% ipython --no-banner

In [1]: import numpy as np

In [2]: import numpy.linalg as la

In [3]: np.set_printoptions(precision=3, suppress=True, linewidth=120)

In [4]: B = np.array([[-2]])

In [5]: A = np.block([[np.zeros((1, 1)), B], [B.T, np.zeros((1, 1))]])

In [6]: A
Out[6]: 
array([[ 0., -2.],
       [-2.,  0.]])

In [7]: A @ A.T
Out[7]: 
array([[4., 0.],
       [0., 4.]])

In [8]: la.pinv(A)
Out[8]: 
array([[ 0. , -0.5],
       [-0.5,  0. ]])

In [9]: la.norm(A, axis=0)
Out[9]: array([2., 2.])

In [10]: round(la.norm(A[1] - A[0]), 3)
Out[10]: np.float64(2.828)

In [11]: la.norm(A, axis=0)
Out[11]: array([2., 2.])

In [12]: round(float(la.norm(A, "nuc")), 3)
Out[12]: 4.0

In [13]: round(la.det(A[::-1]), 3)
Out[13]: np.float64(4.0)

In [14]: round(float(la.det(2 * A)), 3), np.round(la.det(A), 3)
Out[14]: (-16.0, np.float64(-4.0))

In [15]: np.round(la.eigvals(A).sum().real, 3)
Out[15]: np.float64(0.0)

In [16]: np.einsum("ij,ji->", A, A)
Out[16]: np.float64(8.0)

In [17]: np.einsum("ii->", A)
Out[17]: np.float64(0.0)

In [18]: np.kron(np.eye(2, dtype=int), A)
Out[18]: 
array([[ 0., -2.,  0., -0.],
       [-2.,  0., -0.,  0.],
       [ 0., -0.,  0., -2.],
       [-0.,  0., -2.,  0.]])

In [19]: la.eigvals(A)
Out[19]: array([ 2., -2.])

In [20]: W0 = np.loadtxt("mat.csv", delimiter=",")

In [21]: W0
Out[21]: 
array([[ 0.538, -4.194,  3.925],
       [ 1.029, -3.457,  2.942],
       [-1.362, -7.044,  7.725],
       [-0.224, -5.335,  5.447],
       [ 0.948, -3.578,  3.104],
       [-0.871, -6.307,  6.743],
       [ 3.226, -0.16 , -1.453],
       [ 0.689, -3.967,  3.622],
       [ 2.447, -1.33 ,  0.106],
       [-2.553, -8.83 , 10.106],
       [ 1.896, -2.155,  1.207],
       [ 2.436, -1.346,  0.128],
       [ 1.235, -3.148,  2.53 ],
       [-0.692, -6.038,  6.384],
       [ 2.879, -0.682, -0.758],
       [ 0.879, -3.682,  3.242],
       [ 3.153, -0.27 , -1.306],
       [ 3.831,  0.746, -2.661],
       [ 2.869, -0.696, -0.738],
       [ 1.811, -2.284,  1.378],
       [-1.901, -7.852,  8.803],
       [ 2.637, -1.044, -0.274],
       [-3.332, -9.998, 11.663],
       [ 2.929, -0.606, -0.859],
       [ 2.566, -1.151, -0.132],
       [ 1.591, -2.613,  1.817]])

In [22]: # looks like rank 2

In [23]: left, sigma, VT = la.svd(W0)

In [24]: np.argmax(sigma[:-1] / (sigma[1:] + 1e-6)) + 1
Out[24]: np.int64(2)

In [25]: sigma.round(3) + 0
Out[25]: array([32.747, 11.251,  0.   ])

In [26]: B = left[:, :2] @ np.diag(sigma[:2]) @ VT[:2]

In [27]: round(float(np.abs(W0 - B).max()), 3)
Out[27]: 0.0

In [28]: B
Out[28]: 
array([[ 0.538, -4.194,  3.925],
       [ 1.029, -3.457,  2.942],
       [-1.362, -7.044,  7.725],
       [-0.224, -5.335,  5.447],
       [ 0.948, -3.578,  3.104],
       [-0.871, -6.307,  6.743],
       [ 3.226, -0.16 , -1.453],
       [ 0.689, -3.967,  3.622],
       [ 2.447, -1.33 ,  0.106],
       [-2.553, -8.83 , 10.106],
       [ 1.896, -2.155,  1.207],
       [ 2.436, -1.346,  0.128],
       [ 1.235, -3.148,  2.53 ],
       [-0.692, -6.038,  6.384],
       [ 2.879, -0.682, -0.758],
       [ 0.879, -3.682,  3.242],
       [ 3.153, -0.27 , -1.306],
       [ 3.831,  0.746, -2.661],
       [ 2.869, -0.696, -0.738],
       [ 1.811, -2.284,  1.378],
       [-1.901, -7.852,  8.803],
       [ 2.637, -1.044, -0.274],
       [-3.332, -9.998, 11.663],
       [ 2.929, -0.606, -0.859],
       [ 2.566, -1.151, -0.132],
       [ 1.591, -2.613,  1.817]])

In [29]: np.round(la.norm(W0 - B) / la.norm(W0), 3)
Out[29]: np.float64(0.0)

In [30]: round(la.norm(W0 - B, 2), 3), np.round(sigma[2], 3)
Out[30]: (np.float64(0.0), np.float64(0.0))

In [31]: W2 = B[[23, 21]].astype(float)

In [32]: for _ in range(6):
    ...:     lab = la.norm(B[:, None] - W2, axis=-1).argmin(axis=1)
    ...:     W2 = np.array([B[lab == j].mean(axis=0) for j in range(2)])
    ...: 

In [33]: lab
Out[33]: array([1, 0, 1, 1, 0, 1, 0, 1, 0, 1, 0, 0, 0, 1, 0, 0, 0, 0, 0, 0, 1, 0, 1, 0, 0, 0])

In [34]: W2
Out[34]: 
array([[ 2.257, -1.615,  0.487],
       [-1.079, -6.618,  7.158]])

In [35]: np.bincount(lab)
Out[35]: array([17,  9])

In [36]: J = np.loadtxt("arr.csv", delimiter=",")

In [37]: print(J)
[[-2.509 -3.509  2.   ]
 [-2.487 -3.487  2.   ]
 [-5.11  -6.11   2.   ]
 [-4.65  -5.65   2.   ]
 [-0.492 -1.492  2.   ]
 [-3.568 -4.568  2.   ]
 [-1.48  -2.48   2.   ]
 [-0.487 -1.487  2.   ]
 [-0.87  -1.87   2.   ]
 [-2.154 -3.154  2.   ]
 [-4.005 -5.005  2.   ]]

In [38]: left, sigma, VT = la.svd(J)

In [39]: V = VT[:(sigma > 1e-8).sum()]

In [40]: rng = np.random.default_rng(7)

In [41]: vec = J[9] + 4 * J[0] + rng.integers(2) * np.eye(3)[2]

In [42]: print(vec)
[-12.19 -17.19  11.  ]

In [43]: np.diag(V.T @ V)
Out[43]: array([0.556, 0.556, 0.889])

In [44]: np.round(la.norm(vec - V.T @ V @ vec), 3)
Out[44]: np.float64(0.333)

In [45]: V.T @ V
Out[45]: 
array([[ 0.556,  0.444,  0.222],
       [ 0.444,  0.556, -0.222],
       [ 0.222, -0.222,  0.889]])
